$ python -q
>>> import numpy as np
>>> from numpy import linalg as LA
>>> np.set_printoptions(precision=3, suppress=True, linewidth=200)
>>> def rd(a):
...     return np.round(a, 3) + 0
... 
>>> arr = np.array([[0, 0, 36, 0],
...     [2, 27, 0, 0],
...     [0, 0, 0, 0],
...     [0, 0, 0, 0],
...     [22, 13, 26, 28],
...     [34, 34, 14, 37],
...     [0, 13, 0, 0],
...     [22, 41, 0, 20],
...     [0, 0, 0, 0],
...     [22, 27, 6, 24],
...     [62, 48, 36, 68],
...     [0, 0, 0, 0],
...     [66, 41, 52, 75],
...     [0, 0, 20, 0],
...     [0, 0, 18, 0]])
>>> th = np.radians(120)
>>> R = np.eye(4)
>>> R[3, 3] = R[0, 0] = np.cos(th)
>>> R[3, 0], R[0, 3] = -np.sin(th), np.sin(th)
>>> rd(R)
array([[-0.5  ,  0.   ,  0.   ,  0.866],
       [ 0.   ,  1.   ,  0.   ,  0.   ],
       [ 0.   ,  0.   ,  1.   ,  0.   ],
       [-0.866,  0.   ,  0.   , -0.5  ]])
>>> out = arr @ R.T
>>> rd(np.abs(out - arr).max(axis=0))
array([ 34.11 ,   0.   ,   0.   , 169.658])
>>> print(rd(LA.det(R)), rd(np.trace(R)))
1.0 1.0
>>> np.allclose(LA.norm(arr, axis=1), LA.norm(out, axis=1))
True
>>> x0 = np.array([3, 3, -5, -8])
>>> rd(LA.norm(x0)), rd(LA.norm(R @ x0))
(np.float64(10.344), np.float64(10.344))
>>> rd(np.abs(LA.eigvals(R)))
array([1., 1., 1., 1.])
>>> rd(LA.det(R))
np.float64(1.0)
>>> cov = np.cov(arr, rowvar=False)
>>> rd(LA.eigvalsh(cov)[::-1])
array([1550.482,  205.362,   38.196,    0.417])
>>> np.median(arr, axis=0)
array([ 0., 13.,  6.,  0.])
>>> cov.shape
(4, 4)
>>> rd(np.corrcoef(arr[:, 2], arr[:, 3])[0, 1])
np.float64(0.698)
>>> rd(arr.std(axis=0))
array([22.038, 17.605, 16.419, 24.691])
>>> np.argwhere(np.triu(np.abs(np.corrcoef(arr.T)) > 0.8, 1))
array([[0, 1],
       [0, 3],
       [1, 3]])
>>> rd(cov)
array([[520.381, 352.333, 261.048, 581.714],
       [352.333, 332.067, 103.752, 380.7  ],
       [261.048, 103.752, 288.838, 303.114],
       [581.714, 380.7  , 303.114, 653.171]])
